% ipython --no-banner

In [1]: import numpy as np

In [2]: np.set_printoptions(precision=2, suppress=True, linewidth=160)

In [3]: mat = np.loadtxt("m.csv", delimiter=",")

In [4]: mat
Out[4]: 
array([[ 7.,  0.,  0.,  0.,  0.,  0.,  0.,  0.,  0.,  0.,  0.,  0.,  0.],
       [ 0., -6.,  0.,  0.,  0.,  0.,  0.,  0.,  0.,  0.,  0.,  0.,  0.],
       [ 0.,  0.,  6.,  0.,  0.,  0.,  0.,  0.,  0.,  0.,  0.,  0.,  0.],
       [ 0.,  0.,  0., -3.,  0.,  0.,  0.,  0.,  0.,  0.,  0.,  0.,  0.],
       [ 0.,  0.,  0.,  0., -6.,  0.,  0.,  0.,  0.,  0.,  0.,  0.,  0.],
       [ 0.,  0.,  0.,  0.,  0., -4.,  0.,  0.,  0.,  0.,  0.,  0.,  0.],
       [ 0.,  0.,  0.,  0.,  0.,  0.,  2.,  0.,  0.,  0.,  0.,  0.,  0.],
       [ 0.,  0.,  0.,  0.,  0.,  0.,  0., -1.,  0.,  0.,  0.,  0.,  0.],
       [ 0.,  0.,  0.,  0.,  0.,  0.,  0.,  0.,  0.,  0.,  0.,  0.,  0.],
       [ 0.,  0.,  0.,  0.,  0.,  0.,  0.,  0.,  0.,  1.,  0.,  0.,  0.],
       [ 0.,  0.,  0.,  0.,  0.,  0.,  0.,  0.,  0.,  0.,  0.,  0.,  0.],
       [ 0.,  0.,  0.,  0.,  0.,  0.,  0.,  0.,  0.,  0.,  0., -5.,  0.],
       [ 0.,  0.,  0.,  0.,  0.,  0.,  0.,  0.,  0.,  0.,  0.,  0., -2.]])

In [5]: np.round(np.linalg.det(mat), 2)
Out[5]: np.float64(0.0)

In [6]: np.sort(np.linalg.eigvals(mat).real)
Out[6]: array([-6., -6., -5., -4., -3., -2., -1.,  0.,  0.,  1.,  2.,  6.,  7.])

In [7]: W0 = np.loadtxt("layer12.csv", delimiter=",")

In [8]: W0
Out[8]: 
array([[-1.78,  2.97,  0.07,  4.6 , -0.81, -1.61, -0.42,  0.23,  1.86, -0.99,  0.21],
       [-0.88,  1.5 ,  0.01,  2.31, -0.42, -0.81, -0.21,  0.1 ,  0.89, -0.5 ,  0.15],
       [ 0.01,  0.01,  0.  , -0.03,  0.01, -0.01,  0.01,  0.01,  0.01, -0.01, -0.01],
       [ 0.92, -1.49,  0.02, -2.35,  0.39,  0.81,  0.18, -0.13, -0.93,  0.48, -0.1 ],
       [-0.01,  0.03, -0.01, -0.04,  0.01,  0.01, -0.02,  0.03,  0.  , -0.04, -0.02],
       [ 0.9 , -1.49, -0.01, -2.29,  0.4 ,  0.77,  0.17, -0.09, -0.92,  0.53, -0.1 ],
       [ 0.02, -0.03,  0.01, -0.01,  0.01, -0.03,  0.01,  0.  , -0.01,  0.03,  0.  ],
       [-1.81,  2.96,  0.  ,  4.59, -0.76, -1.59, -0.39,  0.21,  1.8 , -1.  ,  0.2 ],
       [ 1.79, -3.01,  0.04, -4.59,  0.79,  1.58,  0.4 , -0.17, -1.82,  0.99, -0.2 ],
       [-0.91,  1.53,  0.02,  2.32, -0.38, -0.82, -0.18,  0.11,  0.93, -0.51,  0.08],
       [ 2.71, -4.51, -0.01, -6.89,  1.2 ,  2.4 ,  0.6 , -0.29, -2.69,  1.54, -0.31],
       [-0.91,  1.51,  0.02,  2.3 , -0.42, -0.79, -0.21,  0.1 ,  0.91, -0.5 ,  0.11],
       [ 2.69, -4.5 ,  0.02, -6.91,  1.22,  2.41,  0.6 , -0.3 , -2.69,  1.53, -0.29],
       [ 2.67, -4.52,  0.03, -6.88,  1.21,  2.4 ,  0.61, -0.28, -2.65,  1.51, -0.31],
       [-1.79,  2.97, -0.03,  4.56, -0.79, -1.59, -0.4 ,  0.23,  1.76, -0.99,  0.2 ],
       [-1.79,  3.01, -0.02,  4.59, -0.79, -1.58, -0.38,  0.19,  1.76, -1.02,  0.18],
       [ 2.7 , -4.54, -0.01, -6.91,  1.16,  2.43,  0.59, -0.27, -2.71,  1.51, -0.33],
       [ 0.87, -1.54, -0.02, -2.3 ,  0.39,  0.79,  0.25, -0.12, -0.93,  0.49, -0.09],
       [-2.72,  4.49, -0.01,  6.92, -1.24, -2.36, -0.63,  0.31,  2.7 , -1.49,  0.31],
       [ 1.78, -3.  ,  0.  , -4.59,  0.77,  1.62,  0.4 , -0.17, -1.82,  1.01, -0.21],
       [-0.9 ,  1.52,  0.  ,  2.3 , -0.41, -0.79, -0.18,  0.08,  0.91, -0.49,  0.14],
       [ 2.7 , -4.45, -0.01, -6.91,  1.19,  2.4 ,  0.59, -0.29, -2.69,  1.52, -0.27],
       [-0.9 ,  1.5 , -0.01,  2.29, -0.36, -0.8 , -0.18,  0.15,  0.92, -0.49,  0.13],
       [ 2.72, -4.46,  0.  , -6.93,  1.2 ,  2.37,  0.61, -0.32, -2.7 ,  1.5 , -0.25],
       [ 1.79, -2.99,  0.04, -4.6 ,  0.8 ,  1.56,  0.44, -0.22, -1.82,  1.01, -0.22],
       [-2.72,  4.52,  0.01,  6.92, -1.24, -2.39, -0.62,  0.3 ,  2.71, -1.51,  0.29],
       [ 1.82, -3.03,  0.02, -4.61,  0.78,  1.57,  0.39, -0.21, -1.8 ,  0.99, -0.22],
       [ 1.79, -3.03,  0.02, -4.58,  0.8 ,  1.6 ,  0.41, -0.24, -1.82,  0.95, -0.18],
       [-0.02,  0.01,  0.05,  0.  ,  0.  ,  0.03,  0.01,  0.03, -0.01,  0.02, -0.01],
       [-0.03,  0.03,  0.02, -0.03,  0.  ,  0.  ,  0.  ,  0.04, -0.02,  0.01,  0.02],
       [-1.79,  3.  , -0.02,  4.61, -0.8 , -1.62, -0.43,  0.21,  1.82, -1.01,  0.2 ],
       [ 2.69, -4.54,  0.  , -6.87,  1.2 ,  2.39,  0.6 , -0.31, -2.69,  1.52, -0.31],
       [-1.8 ,  3.01, -0.02,  4.59, -0.82, -1.62, -0.41,  0.17,  1.81, -1.  ,  0.21],
       [-0.93,  1.47, -0.03,  2.25, -0.37, -0.82, -0.18,  0.14,  0.89, -0.49,  0.11],
       [ 2.71, -4.5 ,  0.03, -6.92,  1.19,  2.43,  0.58, -0.28, -2.73,  1.48, -0.33],
       [-0.92,  1.53, -0.02,  2.33, -0.36, -0.8 , -0.2 ,  0.09,  0.88, -0.51,  0.1 ],
       [ 0.  ,  0.01, -0.01,  0.02,  0.  , -0.02, -0.01, -0.03,  0.01, -0.02,  0.  ],
       [ 0.87, -1.54,  0.02, -2.33,  0.4 ,  0.8 ,  0.18, -0.11, -0.9 ,  0.5 , -0.09],
       [ 2.68, -4.5 ,  0.01, -6.91,  1.19,  2.38,  0.61, -0.32, -2.71,  1.52, -0.27],
       [ 1.83, -2.98,  0.01, -4.57,  0.77,  1.63,  0.38, -0.16, -1.78,  0.97, -0.21],
       [-2.68,  4.5 , -0.03,  6.88, -1.24, -2.42, -0.61,  0.26,  2.7 , -1.5 ,  0.32],
       [-2.67,  4.48,  0.01,  6.92, -1.23, -2.39, -0.61,  0.33,  2.67, -1.48,  0.28],
       [ 0.91, -1.52, -0.02, -2.28,  0.34,  0.79,  0.19, -0.04, -0.88,  0.49, -0.12]])

In [9]: P = W0 @ np.linalg.solve(W0.T @ W0, W0.T)

In [10]: np.diag(P)
Out[10]: 
array([0.51, 0.31, 0.11, 0.2 , 0.34, 0.34, 0.17, 0.16, 0.25, 0.18, 0.2 , 0.08, 0.16, 0.26, 0.16, 0.19, 0.25, 0.4 , 0.32, 0.16, 0.22, 0.26, 0.31, 0.34, 0.4 ,
       0.2 , 0.21, 0.45, 0.27, 0.3 , 0.16, 0.2 , 0.15, 0.37, 0.24, 0.21, 0.07, 0.3 , 0.18, 0.35, 0.28, 0.35, 0.42])

In [11]: W1 = np.array([[0, 0, 1],
    ...:     [3, -1, 2],
    ...:     [0, -2, 3],
    ...:     [-2, 0, 1],
    ...:     [3, -2, -2],
    ...:     [-2, -2, -2],
    ...:     [-3, -2, 2],
    ...:     [-1, -1, 2],
    ...:     [-2, 1, -3],
    ...:     [-2, 2, -3],
    ...:     [-3, 3, 3]])

In [12]: b = np.array([2, 3, 2])

In [13]: act = np.maximum(W0 @ W1 + b, 0)

In [14]: (act > 0).astype(int)
Out[14]: 
array([[1, 1, 1],
       [1, 1, 1],
       [1, 1, 1],
       [1, 1, 0],
       [1, 1, 1],
       [1, 1, 0],
       [1, 1, 1],
       [1, 1, 1],
       [1, 1, 0],
       [1, 1, 1],
       [1, 0, 0],
       [1, 1, 1],
       [1, 0, 0],
       [1, 0, 0],
       [1, 1, 1],
       [1, 1, 1],
       [1, 0, 0],
       [1, 1, 0],
       [1, 1, 1],
       [1, 1, 0],
       [1, 1, 1],
       [1, 0, 0],
       [1, 1, 1],
       [1, 0, 0],
       [1, 1, 0],
       [1, 1, 1],
       [1, 1, 0],
       [1, 1, 0],
       [1, 1, 1],
       [1, 1, 1],
       [1, 1, 1],
       [1, 0, 0],
       [1, 1, 1],
       [1, 1, 1],
       [1, 0, 0],
       [1, 1, 1],
       [1, 1, 1],
       [1, 1, 0],
       [1, 0, 0],
       [1, 1, 0],
       [1, 1, 1],
       [1, 1, 1],
       [1, 1, 0]])

In [15]: basis = np.array([[0, 1, 2], [2, 3, 3], [0, 0, 2]])

In [16]: (act @ basis).round(6).argmax(axis=1)
Out[16]: array([2, 2, 2, 2, 2, 2, 2, 2, 2, 2, 2, 2, 2, 2, 2, 2, 2, 2, 2, 2, 2, 2, 2, 2, 2, 2, 2, 2, 2, 2, 2, 2, 2, 2, 2, 2, 2, 2, 2, 2, 2, 2, 2])

In [17]: A = np.load("out15.npy")

In [18]: A
Out[18]: 
array([[1.  , 0.7 , 0.49, 0.34, 0.24, 0.17, 0.12, 0.08, 0.06, 0.04, 0.03],
       [0.7 , 1.  , 0.7 , 0.49, 0.34, 0.24, 0.17, 0.12, 0.08, 0.06, 0.04],
       [0.49, 0.7 , 1.  , 0.7 , 0.49, 0.34, 0.24, 0.17, 0.12, 0.08, 0.06],
       [0.34, 0.49, 0.7 , 1.  , 0.7 , 0.49, 0.34, 0.24, 0.17, 0.12, 0.08],
       [0.24, 0.34, 0.49, 0.7 , 1.  , 0.7 , 0.49, 0.34, 0.24, 0.17, 0.12],
       [0.17, 0.24, 0.34, 0.49, 0.7 , 1.  , 0.7 , 0.49, 0.34, 0.24, 0.17],
       [0.12, 0.17, 0.24, 0.34, 0.49, 0.7 , 1.  , 0.7 , 0.49, 0.34, 0.24],
       [0.08, 0.12, 0.17, 0.24, 0.34, 0.49, 0.7 , 1.  , 0.7 , 0.49, 0.34],
       [0.06, 0.08, 0.12, 0.17, 0.24, 0.34, 0.49, 0.7 , 1.  , 0.7 , 0.49],
       [0.04, 0.06, 0.08, 0.12, 0.17, 0.24, 0.34, 0.49, 0.7 , 1.  , 0.7 ],
       [0.03, 0.04, 0.06, 0.08, 0.12, 0.17, 0.24, 0.34, 0.49, 0.7 , 1.  ]])

In [19]: # symmetric

In [20]: L = np.linalg.cholesky(A)

In [21]: L
Out[21]: 
array([[1.  , 0.  , 0.  , 0.  , 0.  , 0.  , 0.  , 0.  , 0.  , 0.  , 0.  ],
       [0.7 , 0.71, 0.  , 0.  , 0.  , 0.  , 0.  , 0.  , 0.  , 0.  , 0.  ],
       [0.49, 0.5 , 0.71, 0.  , 0.  , 0.  , 0.  , 0.  , 0.  , 0.  , 0.  ],
       [0.34, 0.35, 0.5 , 0.71, 0.  , 0.  , 0.  , 0.  , 0.  , 0.  , 0.  ],
       [0.24, 0.24, 0.35, 0.5 , 0.71, 0.  , 0.  , 0.  , 0.  , 0.  , 0.  ],
       [0.17, 0.17, 0.24, 0.35, 0.5 , 0.71, 0.  , 0.  , 0.  , 0.  , 0.  ],
       [0.12, 0.12, 0.17, 0.24, 0.35, 0.5 , 0.71, 0.  , 0.  , 0.  , 0.  ],
       [0.08, 0.09, 0.12, 0.17, 0.24, 0.35, 0.5 , 0.71, 0.  , 0.  , 0.  ],
       [0.06, 0.05, 0.09, 0.12, 0.17, 0.24, 0.35, 0.5 , 0.71, 0.  , 0.  ],
       [0.04, 0.04, 0.05, 0.09, 0.12, 0.17, 0.24, 0.35, 0.5 , 0.71, 0.  ],
       [0.03, 0.03, 0.04, 0.05, 0.09, 0.12, 0.17, 0.24, 0.35, 0.5 , 0.71]])

In [22]: np.diag(L) ** 2
Out[22]: array([1.  , 0.51, 0.51, 0.51, 0.51, 0.51, 0.51, 0.51, 0.51, 0.51, 0.51])

In [23]: A / np.sqrt(np.outer(np.diag(A), np.diag(A)))
Out[23]: 
array([[1.  , 0.7 , 0.49, 0.34, 0.24, 0.17, 0.12, 0.08, 0.06, 0.04, 0.03],
       [0.7 , 1.  , 0.7 , 0.49, 0.34, 0.24, 0.17, 0.12, 0.08, 0.06, 0.04],
       [0.49, 0.7 , 1.  , 0.7 , 0.49, 0.34, 0.24, 0.17, 0.12, 0.08, 0.06],
       [0.34, 0.49, 0.7 , 1.  , 0.7 , 0.49, 0.34, 0.24, 0.17, 0.12, 0.08],
       [0.24, 0.34, 0.49, 0.7 , 1.  , 0.7 , 0.49, 0.34, 0.24, 0.17, 0.12],
       [0.17, 0.24, 0.34, 0.49, 0.7 , 1.  , 0.7 , 0.49, 0.34, 0.24, 0.17],
       [0.12, 0.17, 0.24, 0.34, 0.49, 0.7 , 1.  , 0.7 , 0.49, 0.34, 0.24],
       [0.08, 0.12, 0.17, 0.24, 0.34, 0.49, 0.7 , 1.  , 0.7 , 0.49, 0.34],
       [0.06, 0.08, 0.12, 0.17, 0.24, 0.34, 0.49, 0.7 , 1.  , 0.7 , 0.49],
       [0.04, 0.06, 0.08, 0.12, 0.17, 0.24, 0.34, 0.49, 0.7 , 1.  , 0.7 ],
       [0.03, 0.04, 0.06, 0.08, 0.12, 0.17, 0.24, 0.34, 0.49, 0.7 , 1.  ]])

In [24]: L @ L.T
Out[24]: 
array([[1.  , 0.7 , 0.49, 0.34, 0.24, 0.17, 0.12, 0.08, 0.06, 0.04, 0.03],
       [0.7 , 1.  , 0.7 , 0.49, 0.34, 0.24, 0.17, 0.12, 0.08, 0.06, 0.04],
       [0.49, 0.7 , 1.  , 0.7 , 0.49, 0.34, 0.24, 0.17, 0.12, 0.08, 0.06],
       [0.34, 0.49, 0.7 , 1.  , 0.7 , 0.49, 0.34, 0.24, 0.17, 0.12, 0.08],
       [0.24, 0.34, 0.49, 0.7 , 1.  , 0.7 , 0.49, 0.34, 0.24, 0.17, 0.12],
       [0.17, 0.24, 0.34, 0.49, 0.7 , 1.  , 0.7 , 0.49, 0.34, 0.24, 0.17],
       [0.12, 0.17, 0.24, 0.34, 0.49, 0.7 , 1.  , 0.7 , 0.49, 0.34, 0.24],
       [0.08, 0.12, 0.17, 0.24, 0.34, 0.49, 0.7 , 1.  , 0.7 , 0.49, 0.34],
       [0.06, 0.08, 0.12, 0.17, 0.24, 0.34, 0.49, 0.7 , 1.  , 0.7 , 0.49],
       [0.04, 0.06, 0.08, 0.12, 0.17, 0.24, 0.34, 0.49, 0.7 , 1.  , 0.7 ],
       [0.03, 0.04, 0.06, 0.08, 0.12, 0.17, 0.24, 0.34, 0.49, 0.7 , 1.  ]])

In [25]: np.linalg.eigvalsh(A).min() > 0
Out[25]: np.True_

In [26]: np.round(np.prod(np.diag(L)) ** 2, 2), round(np.linalg.det(A), 2)
Out[26]: (np.float64(0.0), np.float64(0.0))
